In [1]: import numpy as np

In [2]: np.set_printoptions(precision=2, suppress=True, linewidth=200, floatmode="fixed")

In [3]: rd = lambda a: np.round(a, 2) + 0

In [4]: f = np.array([0, 3, 3, 3, 3])

In [5]: v = np.array([2, 0, 0])

In [6]: W0 = np.outer(f, v)

In [7]: W0
Out[7]: 
array([[0, 0, 0],
       [6, 0, 0],
       [6, 0, 0],
       [6, 0, 0],
       [6, 0, 0]])

In [8]: np.linalg.matrix_rank(W0, rtol=0.1)
Out[8]: np.int64(1)

In [9]: np.argsort(-np.linalg.norm(W0, axis=0).round(6), kind="stable")[:3]
Out[9]: array([0, 1, 2])

In [10]: print([round(float(x), 2) for x in np.linalg.svd(W0, compute_uv=False)[:3]])
[12.0, 0.0, 0.0]

In [11]: W0 @ W0.T
Out[11]: 
array([[ 0,  0,  0,  0,  0],
       [ 0, 36, 36, 36, 36],
       [ 0, 36, 36, 36, 36],
       [ 0, 36, 36, 36, 36],
       [ 0, 36, 36, 36, 36]])

In [12]: print(W0[:, 2] @ W0[:, 0])
0

In [13]: left, sig, vt = np.linalg.svd(W0)

In [14]: sig
Out[14]: array([12.00,  0.00,  0.00])

In [15]: print(np.argmax(sig[:-1] / (sig[1:] + 1e-6)) + 1)
1

In [16]: out = left[:, :1] @ np.diag(sig[:1]) @ vt[:1]

In [17]: rd(np.linalg.norm(W0 - out) / np.linalg.norm(W0))
Out[17]: np.float64(0.0)

In [18]: rd(np.linalg.norm(W0 - out, 2)), sig[1]
Out[18]: (np.float64(0.0), np.float64(0.0))

In [19]: def softmax(z):
    ...:     e = np.exp(z - z.max(axis=-1, keepdims=True))
    ...:     return e / e.sum(axis=-1, keepdims=True)
    ...: 

In [20]: rd(softmax(W0[0] + 5))
Out[20]: array([0.33, 0.33, 0.33])

In [21]: rd(softmax(10 * W0[0]))
Out[21]: array([0.33, 0.33, 0.33])

In [22]: rd(softmax(W0).sum(axis=1))
Out[22]: array([1.00, 1.00, 1.00, 1.00, 1.00])

In [23]: scores = W0 @ W0.T / np.sqrt(3)

In [24]: print(rd(softmax(scores + np.triu(np.full(scores.shape, -np.inf), 1))))
[[1.00 0.00 0.00 0.00 0.00]
 [0.00 1.00 0.00 0.00 0.00]
 [0.00 0.50 0.50 0.00 0.00]
 [0.00 0.33 0.33 0.33 0.00]
 [0.00 0.25 0.25 0.25 0.25]]

In [25]: softmax(scores).round(6).argmax(axis=1)
Out[25]: array([0, 1, 1, 1, 1])
